$ ipython --no-banner

In [1]: import numpy as np

In [2]: from numpy import linalg as LA

In [3]: np.set_printoptions(precision=3, suppress=True, linewidth=140)

In [4]: def rnd(a):
   ...:     return np.round(a, 3) + 0
   ...: 

In [5]: arr = np.load("arr.npy")

In [6]: arr
Out[6]: 
array([[1., 4., 0., 0., 0., 0., 0.],
       [4., 5., 4., 0., 0., 0., 0.],
       [0., 4., 1., 4., 0., 0., 0.],
       [0., 0., 4., 2., 4., 0., 0.],
       [0., 0., 0., 4., 4., 4., 0.],
       [0., 0., 0., 0., 4., 5., 4.],
       [0., 0., 0., 0., 0., 4., 4.]])

In [7]: u = np.array([5, 8, 2, 5, 4, 8, 4])

In [8]: other = arr + np.outer(u, np.eye(7)[2])

In [9]: rnd(LA.det(other) / LA.det(arr)), rnd(1 + LA.solve(arr, u)[2])
Out[9]: (np.float64(2.519), np.float64(2.519))

In [10]: q, Rm = LA.qr(arr)

In [11]: rnd(np.abs(np.diag(Rm)))
Out[11]: array([4.123, 4.808, 4.226, 4.257, 4.76 , 4.293, 0.566])

In [12]: print(rnd(q @ Rm))
[[1. 4. 0. 0. 0. 0. 0.]
 [4. 5. 4. 0. 0. 0. 0.]
 [0. 4. 1. 4. 0. 0. 0.]
 [0. 0. 4. 2. 4. 0. 0.]
 [0. 0. 0. 4. 4. 4. 0.]
 [0. 0. 0. 0. 4. 5. 4.]
 [0. 0. 0. 0. 0. 4. 4.]]

In [13]: print(rnd(abs(Rm[0, 0])), rnd(LA.norm(arr[:, 0])))
4.123 4.123

In [14]: np.allclose(Rm.T @ Rm, arr.T @ arr)
Out[14]: True

In [15]: rnd(q.T @ q)
Out[15]: 
array([[1., 0., 0., 0., 0., 0., 0.],
       [0., 1., 0., 0., 0., 0., 0.],
       [0., 0., 1., 0., 0., 0., 0.],
       [0., 0., 0., 1., 0., 0., 0.],
       [0., 0., 0., 0., 1., 0., 0.],
       [0., 0., 0., 0., 0., 1., 0.],
       [0., 0., 0., 0., 0., 0., 1.]])

In [16]: vec = np.array([2, 1, 1, 1, 3, 3, 3])

In [17]: target = arr @ vec

In [18]: target
Out[18]: array([ 6., 17.,  9., 18., 28., 39., 24.])

In [19]: rnd(LA.solve(arr, target + arr[:, 6]))
Out[19]: array([2., 1., 1., 1., 3., 3., 4.])

In [20]: print(rnd(LA.solve(arr, 5 * target)))
[10.  5.  5.  5. 15. 15. 15.]
